$ ipython --no-banner

In [1]: import numpy as np

In [2]: np.set_printoptions(precision=2, suppress=True, linewidth=140, sign=" ")

In [3]: def rnd(a):
   ...:     return np.round(a, 2) + 0
   ...: 

In [4]: W0 = np.load("m.npy")

In [5]: print(W0)
[[ 1  0  0]
 [-6  1  0]
 [-3  6  1]]

In [6]: print(np.linalg.matrix_rank(W0 - W0[0, 0] * np.eye(3)))
2

In [7]: print(np.prod(np.diag(W0)), rnd(np.linalg.det(W0)))
1 1.0

In [8]: print(W0 @ W0)
[[  1   0   0]
 [-12   1   0]
 [-42  12   1]]

In [9]: print([int(np.linalg.matrix_rank(np.linalg.matrix_power(W0, p))) for p in range(1, 4)])
[3, 3, 3]

In [10]: rng = np.random.default_rng(655)

In [11]: M2 = W0 + rng.integers(-2, 3, (3, 2)) @ rng.integers(-2, 3, (2, 3))

In [12]: print(M2)
[[  3  -1  -1]
 [-10  -3   4]
 [ -9   6   5]]

In [13]: print(M2 - W0)
[[ 2 -1 -1]
 [-4 -4  4]
 [-6  0  4]]

In [14]: print(np.abs(M2 - W0).sum(axis=1))
[  4  12  10]

In [15]: print(np.linalg.matrix_rank(M2 - W0, tol=1e-8))
2

In [16]: print((M2 - M2.T) / 2)
[[ 0.   4.5  4. ]
 [-4.5  0.  -1. ]
 [-4.   1.   0. ]]

In [17]: print(np.linalg.matrix_power(M2, 4))
[[  2584   -678  -1140]
 [ -4932   2443   2250]
 [-12108   2913   5326]]

In [18]: print((M2 + M2.T) / 2)
[[ 3.  -5.5 -5. ]
 [-5.5 -3.   5. ]
 [-5.   5.   5. ]]

In [19]: print(M2 @ M2)
[[  28   -6  -12]
 [ -36   43   18]
 [-132   21   58]]

In [20]: print(rnd(np.abs(np.linalg.eigvals(M2)).max()))
9.83

In [21]: print(np.allclose(M2 @ M2.T, M2.T @ M2))
False

In [22]: A = np.load("block5.npy")

In [23]: print(A)
[[ 0.56  0.44]
 [ 0.45  0.55]]

In [24]: print(rnd(np.linalg.eigvals(A)))
[ 1.    0.11]

In [25]: print(rnd(np.linalg.det(A[::-1])))
-0.11

In [26]: print(rnd(np.linalg.det(2 * A)), rnd(np.linalg.det(A)))
0.44 0.11

In [27]: print(rnd(np.linalg.det(A.T)))
0.11

In [28]: print(np.kron(np.eye(2, dtype=int), A))
[[ 0.56  0.44  0.    0.  ]
 [ 0.45  0.55  0.    0.  ]
 [ 0.    0.    0.56  0.44]
 [ 0.    0.    0.45  0.55]]

In [29]: print(np.einsum("ii->", A))
1.11

In [30]: idx = rng.permutation(2)

In [31]: print(idx)
[ 1  0]

In [32]: M2 = A[idx][:, idx]

In [33]: print(np.trace(M2))
1.11

In [34]: print(rnd(np.linalg.det(M2)), rnd(np.linalg.det(A[idx])))
0.11 -0.11

In [35]: evals, V = np.linalg.eig(A)

In [36]: print(rnd(np.sort(np.linalg.eigvals(np.linalg.inv(A)))))
[ 1.    9.09]

In [37]: print(rnd(evals))
[ 1.    0.11]

In [38]: q, V = np.linalg.qr(A[:, :1])[0], np.linalg.qr(A[:, 1:])[0]

In [39]: sigma = np.linalg.svd(q.T @ V, compute_uv=False)

In [40]: print((sigma > 0.9).sum())
1

In [41]: T = np.stack([A, 4 * A, A[::-1]])

In [42]: print(rnd(np.linalg.det(T)))
[ 0.11  1.76 -0.11]

In [43]: print((T @ A.T).shape)
(3, 2, 2)

In [44]: print(T.shape)
(3, 2, 2)

In [45]: print(rnd(T.sum(axis=0)))
[[ 3.25  2.75]
 [ 2.81  3.19]]

In [46]: mat = np.array([[0, 0, 1], [3, 3, 0], [1, 1, 2], [-6, -6, 1]])

In [47]: print(mat)
[[ 0  0  1]
 [ 3  3  0]
 [ 1  1  2]
 [-6 -6  1]]

In [48]: x = np.array([1, 2, 2])

In [49]: h = np.maximum(mat @ x, 0)

In [50]: print(np.maximum(mat @ (3 * x), 0))
[  6  27  21   0]

In [51]: rk = np.linalg.matrix_rank(mat)

In [52]: print(rk)
2

In [53]: null = np.linalg.svd(mat)[2][rk:].T

In [54]: print(rnd(null[:, 0] / null[np.abs(null[:, 0]).round(6).argmax(), 0]))
[ 1. -1.  0.]

In [55]: print([int(np.linalg.matrix_rank(np.delete(mat, i, axis=0))) for i in range(4)])
[2, 2, 2, 2]

In [56]: print([int(np.linalg.matrix_rank(mat[:i])) for i in range(1, len(mat) + 1)])
[1, 2, 2, 2]

In [57]: print([int(np.linalg.matrix_rank(mat[:, :j + 1])) for j in range(3)])
[1, 1, 2]

In [58]: M2 = mat / np.sqrt((mat ** 2).mean(axis=1, keepdims=True))

In [59]: print(rnd(M2[2]))
[ 0.71  0.71  1.41]

In [60]: print(np.linalg.matrix_rank(mat - mat.mean(axis=1, keepdims=True)))
1

In [61]: print(rnd(mat - mat.mean(axis=1, keepdims=True)))
[[-0.33 -0.33  0.67]
 [ 1.    1.   -2.  ]
 [-0.33 -0.33  0.67]
 [-2.33 -2.33  4.67]]

In [62]: print(np.linalg.matrix_rank(M2) == np.linalg.matrix_rank(mat))
True

In [63]: U, sigma, vt = np.linalg.svd(mat)

In [64]: V = vt[:(sigma > 1e-8).sum()]

In [65]: x = mat[3] + 2 * mat[2] + rng.integers(2) * np.eye(3)[1]

In [66]: print(x)
[-4. -4.  5.]

In [67]: print(rnd(np.linalg.norm(x - V.T @ V @ x)))
0.0

In [68]: X = np.loadtxt("case12.csv", delimiter=",")

In [69]: print(X)
[[-2.  4. -2. -4.]
 [ 1. -2.  1.  2.]
 [ 1. -2.  1.  2.]]

In [70]: M2 = np.array([[0, 1, 1], [2, 1, 1]])

In [71]: W2 = np.kron(M2, X)

In [72]: print(rnd(np.linalg.norm(W2, 2)), rnd(np.linalg.norm(M2, 2) * np.linalg.norm(X, 2)))
20.24 20.24

In [73]: M2 = np.array([[-4, 1, -2], [4, -2, -3], [0, 0, 4]])

In [74]: print(np.einsum("ik,kj->ji", mat, M2))
[[  0   0   0   0]
 [  0  -3  -1   6]
 [  4 -15   3  34]]

In [75]: print(M2.T @ mat.T)
[[  0   0   0   0]
 [  0  -3  -1   6]
 [  4 -15   3  34]]

In [76]: print(np.unique(X.round(6), axis=0).shape)
(2, 4)

In [77]: print(np.allclose(X[:-1].T @ np.linalg.lstsq(X[:-1].T, X[-1])[0], X[-1]))
True

In [78]: print(np.abs(np.diag(np.linalg.qr(X)[1])) > 1e-9)
[ True False False]

In [79]: U, sigma, vt = np.linalg.svd(X)

In [80]: V = vt[:(sigma > 1e-8).sum()]

In [81]: x = X[1] + 2 * X[2] + rng.integers(2) * np.eye(4)[3]

In [82]: print(x)
[ 3. -6.  3.  6.]

In [83]: print(rnd(np.linalg.norm(x - V.T @ V @ x)))
0.0

In [84]: print(rnd(V.T @ V))
[[ 0.1 -0.2  0.1  0.2]
 [-0.2  0.4 -0.2 -0.4]
 [ 0.1 -0.2  0.1  0.2]
 [ 0.2 -0.4  0.2  0.4]]

In [85]: f = np.array([-8, 3, 7])

In [86]: print(np.correlate(X[1], X[0], "full"))
[ -4.   6.   4. -20.   4.   6.  -4.]

In [87]: print(np.array([np.convolve(row, f, "same") for row in X]))
[[-38.  14.  54. -26.]
 [ 19.  -7. -27.  13.]
 [ 19.  -7. -27.  13.]]

In [88]: print(np.convolve(X[1], f))
[ -8.  19.  -7. -27.  13.  14.]

In [89]: E = np.array([[0, 0, 0, 0], [0, 0, 0, 0], [0, 0, -3, 0], [0, 0, 0, -2]])

In [90]: print(E)
[[ 0  0  0  0]
 [ 0  0  0  0]
 [ 0  0 -3  0]
 [ 0  0  0 -2]]

In [91]: def softmax(z):
    ...:     e = np.exp(z - z.max(axis=-1, keepdims=True))
    ...:     return e / e.sum(axis=-1, keepdims=True)
    ...: 

In [92]: print(rnd(softmax(10 * E[3])))
[ 0.33  0.33  0.33  0.  ]

In [93]: print(rnd(softmax(E[3] + 4)))
[ 0.32  0.32  0.32  0.04]

In [94]: print(softmax(E).sum(axis=1))
[ 1.  1.  1.  1.]

In [95]: scores = E @ E.T / np.sqrt(4)

In [96]: print(rnd(softmax(scores + np.triu(np.full(scores.shape, -np.inf), 1))))
[[ 1.    0.    0.    0.  ]
 [ 0.5   0.5   0.    0.  ]
 [ 0.01  0.01  0.98  0.  ]
 [ 0.1   0.1   0.1   0.71]]

In [97]: print(softmax(scores).round(6).argmax(axis=1))
[ 0  0  2  3]

In [98]: evals, V = np.linalg.eigh(E)

In [99]: x = np.array([2, 2, 1, 0])

In [100]: print(x @ E @ x)
-3

In [101]: print(V * np.maximum(evals, 0) @ V.T)
[[ 0.  0.  0.  0.]
 [ 0.  0.  0.  0.]
 [ 0.  0.  0.  0.]
 [ 0.  0.  0.  0.]]

In [102]: print(np.abs(E).sum(axis=1).max(), np.abs(evals).max())
3 3.0

In [103]: print(rnd(np.linalg.eigvalsh(E[1:, 1:])))
[-3. -2.  0.]

In [104]: J = np.array([[0, 1, 1], [1, 0, 1], [1, 1, 0]])

In [105]: print(J)
[[ 0  1  1]
 [ 1  0  1]
 [ 1  1  0]]

In [106]: x = np.array([3, -3, -2])

In [107]: y = J @ x

In [108]: coef, lr = np.zeros(3), 1 / np.linalg.norm(J, 2) ** 2

In [109]: for i in range(6):
     ...:     coef -= lr * J.T @ (J @ coef - y)
     ...:     if i % 2 == 0: print(i, round(np.linalg.norm(J @ coef - y), 2))
     ...: 
0 3.41
2 1.92
4 1.08

In [110]: print(rnd(coef))
[ 2.35 -2.58 -1.76]

In [111]: q = J.astype(float).copy()

In [112]: for j in range(3):
     ...:     q[:, j] -= q[:, :j] @ (q[:, :j].T @ q[:, j])
     ...:     q[:, j] /= np.linalg.norm(q[:, j])
     ...: 

In [113]: print(rnd(q))
[[ 0.    0.82  0.58]
 [ 0.71 -0.41  0.58]
 [ 0.71  0.41 -0.58]]

In [114]: print(rnd(q.T @ q))
[[ 1.  0.  0.]
 [ 0.  1.  0.]
 [ 0.  0.  1.]]

In [115]: print(rnd(q.T @ J))
[[ 1.41  0.71  0.71]
 [ 0.    1.22  0.41]
 [ 0.    0.    1.15]]

In [116]: P = np.triu(np.array([[3, 2, 9], [-4, -1, 7], [-8, -3, 4]]), 1) + np.eye(3)

In [117]: M2 = P @ J @ np.linalg.inv(P)

In [118]: print(M2)
[[ 11. -12. -12.]
 [  8.  -9.  -8.]
 [  1.  -1.  -2.]]

In [119]: print(rnd(np.linalg.det(M2)))
2.0

In [120]: print(np.allclose(J @ J.T, J.T @ J))
True

In [121]: print(np.trace(J))
0

In [122]: print(rnd(np.linalg.det(J)))
2.0

In [123]: print(rnd(np.sort(np.abs(np.linalg.eigvals(J)))))
[ 1.  1.  2.]

In [124]: print(np.allclose(J, J.T))
True

In [125]: print(rnd(np.abs(np.linalg.eigvals(J)).max()))
2.0

In [126]: M2 = np.array([[0.0, -0.4], [-1.8, -0.5], [0.3, 2.8]])

In [127]: W2 = np.array([[-0.5, 0.7, 0.2], [-1.1, -1.2, -0.2]])

In [128]: m1 = M2 @ W2

In [129]: print(rnd(m1))
[[ 0.44  0.48  0.08]
 [ 1.45 -0.66 -0.26]
 [-3.23 -3.15 -0.5 ]]

In [130]: print(rnd(np.trace(np.linalg.pinv(m1) @ m1)))
2.0

In [131]: print(np.allclose(m1[:-1].T @ np.linalg.lstsq(m1[:-1].T, m1[-1])[0], m1[-1]))
True

In [132]: print(rnd(m1 @ np.linalg.pinv(m1) @ m1))
[[ 0.44  0.48  0.08]
 [ 1.45 -0.66 -0.26]
 [-3.23 -3.15 -0.5 ]]

In [133]: print(np.unique(m1.round(6), axis=0).shape)
(3, 3)

In [134]: M2 = J + rng.integers(-2, 3, (3, 1)) @ rng.integers(-2, 3, (1, 3))

In [135]: print(M2)
[[ 4  3  5]
 [ 1  0  1]
 [ 5  3  4]]

In [136]: print(M2 - J)
[[ 4  2  4]
 [ 0  0  0]
 [ 4  2  4]]

In [137]: print(rnd(np.linalg.svd(M2 - J, compute_uv=False)))
[ 8.49  0.    0.  ]

In [138]: K = np.load("out1.npy")

In [139]: print(K)
[[ 0  2  2]
 [ 0  0  2]
 [ 0  0  0]]

In [140]: U, sigma, vt = np.linalg.svd(K)

In [141]: V = vt[:(sigma > 1e-8).sum()]

In [142]: x = K[2] + 5 * K[0] + rng.integers(2) * np.eye(3)[2]

In [143]: print(x)
[  0.  10.  11.]

In [144]: print(np.linalg.matrix_rank(np.vstack([K, x])))
2

In [145]: print(rnd(V.T @ V))
[[ 0.  0.  0.]
 [ 0.  1.  0.]
 [ 0.  0.  1.]]

In [146]: print(np.allclose(V.T @ V @ x, x))
True

In [147]: f = np.array([0, -1])

In [148]: print(np.correlate(K[2], K[0], "full"))
[ 0  0  0  0  0]

In [149]: print(np.linalg.matrix_rank(K, rtol=0.1))
2

In [150]: print([round(float(x), 2) for x in np.linalg.svd(K, compute_uv=False)[:3]])
[3.24, 1.24, 0.0]

In [151]: print(np.linalg.cond(K) > 100)
True

In [152]: print(rnd(softmax(10 * K[0])))
[ 0.   0.5  0.5]

In [153]: print(softmax(K).sum(axis=1))
[ 1.  1.  1.]

In [154]: print(rnd(softmax(K[0] + 3)))
[ 0.06  0.47  0.47]

In [155]: scores = K @ K.T / np.sqrt(3)

In [156]: print(softmax(scores).round(6).argmax(axis=1))
[ 0  0  0]

In [157]: print(rnd(softmax(scores + np.triu(np.full(scores.shape, -np.inf), 1))))
[[ 1.    0.    0.  ]
 [ 0.5   0.5   0.  ]
 [ 0.33  0.33  0.33]]
